$ python -q
>>> import numpy as np
>>> import numpy.linalg as la
>>> np.set_printoptions(precision=3, suppress=True, linewidth=120)
>>> def rnd(a):
...     return np.round(a, 3) + 0
... 
>>> A = np.load("arr.npy")
>>> print(A)
[[ 0  0  0  0 -1]
 [ 0  0  0  0  0]
 [ 1  0  0  0 -2]]
>>> # null space of dimension 3
>>> np.allclose(A[:-1].T @ la.lstsq(A[:-1].T, A[-1])[0], A[-1])
False
>>> print(rnd(A @ la.pinv(A) @ A))
[[ 0.  0.  0.  0. -1.]
 [ 0.  0.  0.  0.  0.]
 [ 1.  0.  0.  0. -2.]]
>>> U, sv, Vh = la.svd(A)
>>> np.argmax(sv[:-1] / (sv[1:] + 1e-6)) + 1
np.int64(2)
>>> B = U[:, :2] @ np.diag(sv[:2]) @ Vh[:2]
>>> rnd(B)
array([[ 0.,  0.,  0.,  0., -1.],
       [ 0.,  0.,  0.,  0.,  0.],
       [ 1.,  0.,  0.,  0., -2.]])
>>> la.matrix_rank(B)
np.int64(2)
>>> la.matrix_rank(A, rtol=0.05)
np.int64(2)
>>> r = la.matrix_rank(A)
>>> r
np.int64(2)
>>> null = la.svd(A)[2][r:].T
>>> null @ null.T
array([[0., 0., 0., 0., 0.],
       [0., 1., 0., 0., 0.],
       [0., 0., 1., 0., 0.],
       [0., 0., 0., 1., 0.],
       [0., 0., 0., 0., 0.]])
>>> np.allclose(A @ null, 0)
True
>>> U, sv, Vh = la.svd(A, full_matrices=False)
>>> rnd(sv / sv[0])
array([1.   , 0.172, 0.   ])
>>> np.abs(U[:, 0]).round(6).argmax()
np.int64(2)
>>> print(rnd(np.cumsum(sv ** 2) / np.sum(sv ** 2)))
[0.971 1.    1.   ]
>>> rnd(np.sqrt((sv ** 2).sum())), rnd(la.norm(A))
(np.float64(2.449), np.float64(2.449))
>>> print(rnd(Vh @ Vh.T))
[[1. 0. 0.]
 [0. 1. 0.]
 [0. 0. 1.]]
>>> m1 = np.loadtxt("run18.csv", delimiter=",")
>>> m1
array([[1.  , 0.7 , 0.49],
       [0.7 , 1.  , 0.7 ],
       [0.49, 0.7 , 1.  ]])
>>> # equal to its transpose
>>> evals, V = la.eig(m1)
>>> rnd(np.sort(la.eigvals(la.inv(m1))))
array([0.442, 1.961, 4.441])
>>> rnd(np.sort(la.eigvals(m1 @ m1)))
array([0.051, 0.26 , 5.129])
>>> def softmax(z):
...     e = np.exp(z - z.max(axis=-1, keepdims=True))
...     return e / e.sum(axis=-1, keepdims=True)
... 
>>> rnd(softmax(m1).sum(axis=1))
array([1., 1., 1.])
>>> att = m1 @ m1.T / np.sqrt(3)
>>> softmax(att).round(6).argmax(axis=1)
array([1, 1, 1])
>>> print(rnd(softmax(att)))
[[0.349 0.351 0.3  ]
 [0.318 0.364 0.318]
 [0.3   0.351 0.349]]
>>> hat = np.triu(np.array([[4, -5, -2], [4, 1, -5], [-5, 0, 4]]), 1) + np.eye(3)
>>> B = hat @ m1 @ la.inv(hat)
>>> la.matrix_rank(B)
np.int64(3)
>>> np.trace(B), np.trace(m1)
(np.float64(3.0), np.float64(3.0))
>>> rnd(la.det(B))
np.float64(0.26)
>>> rnd(hat @ m1 - m1 @ hat)
array([[-4.48, -1.4 ,  0.  ],
       [-2.45,  0.  ,  1.4 ],
       [ 0.  ,  2.45,  4.48]])
>>> evals, V = la.eigh(m1)
>>> rnd(np.abs(V[:, -1]))
array([0.557, 0.616, 0.557])
>>> rnd(evals)
array([0.225, 0.51 , 2.265])
>>> rnd(V @ np.diag(evals) @ V.T)
array([[1.  , 0.7 , 0.49],
       [0.7 , 1.  , 0.7 ],
       [0.49, 0.7 , 1.  ]])
>>> rnd(V.T @ m1 @ V)
array([[0.225, 0.   , 0.   ],
       [0.   , 0.51 , 0.   ],
       [0.   , 0.   , 2.265]])
>>> (evals > 1e-8).sum(), (evals < -1e-8).sum()
(np.int64(3), np.int64(0))
>>> rnd(la.svd(m1, compute_uv=False))
array([2.265, 0.51 , 0.225])
>>> evals.sum(), np.trace(m1)
(np.float64(3.0), np.float64(3.0))
>>> np.abs(V[:, -1]).round(6).argmax()
np.int64(1)
>>> rng = np.random.default_rng(2211)
>>> B = m1 + rng.integers(-2, 3, (3, 1)) @ rng.integers(-2, 3, (1, 3))
>>> print(B)
[[ 5.    0.7   0.49]
 [-1.3   1.    0.7 ]
 [-1.51  0.7   1.  ]]
>>> rnd(la.svd(B - m1, compute_uv=False))
array([4.899, 0.   , 0.   ])
>>> la.matrix_rank(B - m1, tol=1e-8)
np.int64(1)
>>> print(np.abs(B - m1).sum(axis=1))
[4. 2. 2.]
